$ ipython --no-banner

In [1]: import numpy as np

In [2]: from numpy import linalg as LA

In [3]: np.set_printoptions(precision=2, suppress=True, linewidth=140, sign=" ")

In [4]: other = np.array([[0.3, -2.1],
   ...:     [-2.5, -0.6],
   ...:     [-0.2, -0.2],
   ...:     [-1.0, 1.7],
   ...:     [0.8, -0.6],
   ...:     [-0.6, 0.5],
   ...:     [0.0, -0.2],
   ...:     [-0.1, -0.4]])

In [5]: cent = np.array([[1.0, -1.1, -0.1, -0.9, -0.6, -3.9, -0.2, -0.3, 0.5, 0.7, 0.2, -0.7, -1.3, -0.3, 0.1],
   ...:     [0.1, 0.5, -2.2, 1.0, -1.2, -0.4, 1.0, 0.7, -1.1, 1.4, -1.2, -1.9, 2.5, -0.7, -0.8]])

In [6]: W0 = other @ cent

In [7]: W0
Out[7]: 
array([[ 0.09, -1.38,  4.59, -2.37,  2.34, -0.33, -2.16, -1.56,  2.46, -2.73,  2.58,  3.78, -5.64,  1.38,  1.71],
       [-2.56,  2.45,  1.57,  1.65,  2.22,  9.99, -0.1 ,  0.33, -0.59, -2.59,  0.22,  2.89,  1.75,  1.17,  0.23],
       [-0.22,  0.12,  0.46, -0.02,  0.36,  0.86, -0.16, -0.08,  0.12, -0.42,  0.2 ,  0.52, -0.24,  0.2 ,  0.14],
       [-0.83,  1.95, -3.64,  2.6 , -1.44,  3.22,  1.9 ,  1.49, -2.37,  1.68, -2.24, -2.53,  5.55, -0.89, -1.46],
       [ 0.74, -1.18,  1.24, -1.32,  0.24, -2.88, -0.76, -0.66,  1.06, -0.28,  0.88,  0.58, -2.54,  0.18,  0.56],
       [-0.55,  0.91, -1.04,  1.04, -0.24,  2.14,  0.62,  0.53, -0.85,  0.28, -0.72, -0.53,  2.03, -0.17, -0.46],
       [-0.02, -0.1 ,  0.44, -0.2 ,  0.24,  0.08, -0.2 , -0.14,  0.22, -0.28,  0.24,  0.38, -0.5 ,  0.14,  0.16],
       [-0.14, -0.09,  0.89, -0.31,  0.54,  0.55, -0.38, -0.25,  0.39, -0.63,  0.46,  0.83, -0.87,  0.31,  0.31]])

In [8]: # rows and columns are dependent

In [9]: U, sig, Vt = LA.svd(W0)

In [10]: np.argmax(sig[:-1] / (sig[1:] + 1e-6)) + 1
Out[10]: np.int64(2)

In [11]: other = U[:, :2] @ np.diag(sig[:2]) @ Vt[:2]

In [12]: round(float(LA.norm(W0 - other, 2)), 2), round(sig[2], 2)
Out[12]: (0.0, np.float64(0.0))

In [13]: LA.matrix_rank(other)
Out[13]: np.int64(2)

In [14]: round(LA.norm(W0 - other) / LA.norm(W0), 2)
Out[14]: np.float64(0.0)
